>>> import numpy as np
>>> np.set_printoptions(precision=2, suppress=True, linewidth=200, legacy="1.25")
>>> def tidy(a):
...     return np.round(a, 2) + 0
... 
>>> q, _ = np.linalg.qr(np.array([[0.4, 0.9, -1.9], [-0.9, 0.6, -0.2], [0.6, 0.7, -0.1]]))
>>> feats = 4 * q
>>> print(tidy(feats))
[[-1.39 -2.6  -2.7 ]
 [ 3.12 -2.4   0.71]
 [-2.08 -1.86  2.86]]
>>> print(tidy(np.linalg.det(feats[::-1])))
-64.0
>>> print(tidy(np.poly(feats)))
[  1.     0.92  -3.69 -64.  ]
>>> print(tidy(np.kron(np.eye(2, dtype=int), feats)))
[[-1.39 -2.6  -2.7   0.    0.    0.  ]
 [ 3.12 -2.4   0.71  0.    0.    0.  ]
 [-2.08 -1.86  2.86  0.    0.    0.  ]
 [ 0.    0.    0.   -1.39 -2.6  -2.7 ]
 [ 0.    0.    0.    3.12 -2.4   0.71]
 [ 0.    0.    0.   -2.08 -1.86  2.86]]
>>> print(tidy(feats @ feats.T))
[[16.  0.  0.]
 [ 0. 16.  0.]
 [ 0.  0. 16.]]
>>> print(tidy(np.linalg.svd(feats, compute_uv=False)))
[4. 4. 4.]
>>> print(tidy(feats[:, 0] @ feats[:, 2]))
0.0
>>> print(tidy(np.linalg.pinv(feats)))
[[-0.09  0.2  -0.13]
 [-0.16 -0.15 -0.12]
 [-0.17  0.04  0.18]]
>>> print(tidy(np.linalg.norm(feats, axis=0)))
[4. 4. 4.]
>>> f = np.array([2, 0, -1])
>>> out = feats + np.outer(f, np.eye(3)[1])
>>> print(tidy(np.linalg.det(out) / np.linalg.det(feats)), tidy(1 + np.linalg.solve(feats, f)[1]))
0.79 0.79
>>> print(tidy(out))
[[-1.39 -0.6  -2.7 ]
 [ 3.12 -2.4   0.71]
 [-2.08 -2.86  2.86]]
>>> print(np.linalg.matrix_rank(np.linalg.inv(out) - np.linalg.inv(feats), tol=1e-8))
1
>>> print(np.allclose(out, out.T))
False
>>> print(tidy((out - out.T) / 2))
[[ 0.   -1.86 -0.31]
 [ 1.86  0.    1.79]
 [ 0.31 -1.79  0.  ]]
>>> def softmax(z):
...     e = np.exp(z - z.max(axis=-1, keepdims=True))
...     return e / e.sum(axis=-1, keepdims=True)
... 
>>> print(tidy(softmax(10 * feats[2])))
[0. 0. 1.]
>>> print(tidy(softmax(feats[2] + -3)))
[0.01 0.01 0.98]
>>> print(tidy(softmax(feats).sum(axis=1)))
[1. 1. 1.]
>>> att = feats @ feats.T / np.sqrt(3)
>>> print(tidy(softmax(att + np.triu(np.full(att.shape, -np.inf), 1))))
[[1. 0. 0.]
 [0. 1. 0.]
 [0. 0. 1.]]
>>> print(tidy(softmax(att)[2] @ feats))
[-2.08 -1.86  2.86]
>>> mat = np.load("data.npy")
>>> print(tidy(mat))
[[-0.71  0.    0.71]
 [ 0.    1.    0.  ]
 [-0.71  0.   -0.71]]
>>> f = np.array([1, 2, 1])
>>> out = mat + np.outer(f, np.eye(3)[0])
>>> print(tidy(np.linalg.det(out) / np.linalg.det(mat)), tidy(1 + np.linalg.solve(mat, f)[0]))
-0.41 -0.41
>>> print(np.linalg.matrix_rank(np.linalg.inv(out) - np.linalg.inv(mat), tol=1e-8))
1
>>> print(tidy(out))
[[ 0.29  0.    0.71]
 [ 2.    1.    0.  ]
 [ 0.29  0.   -0.71]]
>>> print(np.linalg.matrix_rank(out - mat))
1
>>> print(tidy((feats + feats.T) / 2))
[[-1.39  0.26 -2.39]
 [ 0.26 -2.4  -0.58]
 [-2.39 -0.58  2.86]]
>>> print(np.allclose(feats @ feats.T, feats.T @ feats))
True
>>> print(tidy(np.linalg.det(feats)))
64.0
>>> print(np.allclose(feats, feats.T))
False
>>> np.linalg.determinant(feats)
Traceback (most recent call last):
  File "<python-input-40>", line 1, in <module>
    np.linalg.determinant(feats)
    ^^^^^^^^^^^^^^^^^^^^^
AttributeError: module 'numpy.linalg' has no attribute 'determinant'
>>> print(tidy(np.linalg.matrix_power(feats, 2)))
[[ -0.58  14.89  -5.84]
 [-13.29  -3.7   -8.1 ]
 [ -8.88   4.55  12.5 ]]
>>> A = np.array([[0.8, -0.7, -1.5],
...     [-0.1, 0.8, 1.5],
...     [0.1, 0.6, 1.2],
...     [2.4, -0.8, -0.4]])
>>> A[:, 0] *= 5
>>> print(A)
[[ 4.  -0.7 -1.5]
 [-0.5  0.8  1.5]
 [ 0.5  0.6  1.2]
 [12.  -0.8 -0.4]]
>>> # column 0 is much longer than the rest
>>> print(np.argsort(-np.linalg.norm(A, axis=0).round(6), kind="stable")[:3])
[0 2 1]
>>> print(tidy(np.abs(np.linalg.svd(A)[2][-1])))
[0.04 0.91 0.42]
>>> print(tidy(np.linalg.norm(A, 2) / np.linalg.norm(A)))
0.98
>>> proj = A @ np.linalg.solve(A.T @ A, A.T)
>>> print(tidy(proj @ A[:, 1]))
[-0.7  0.8  0.6 -0.8]
>>> print(np.allclose(proj @ proj, proj))
True
>>> print(tidy(np.linalg.eigvalsh(proj)))
[0. 1. 1. 1.]
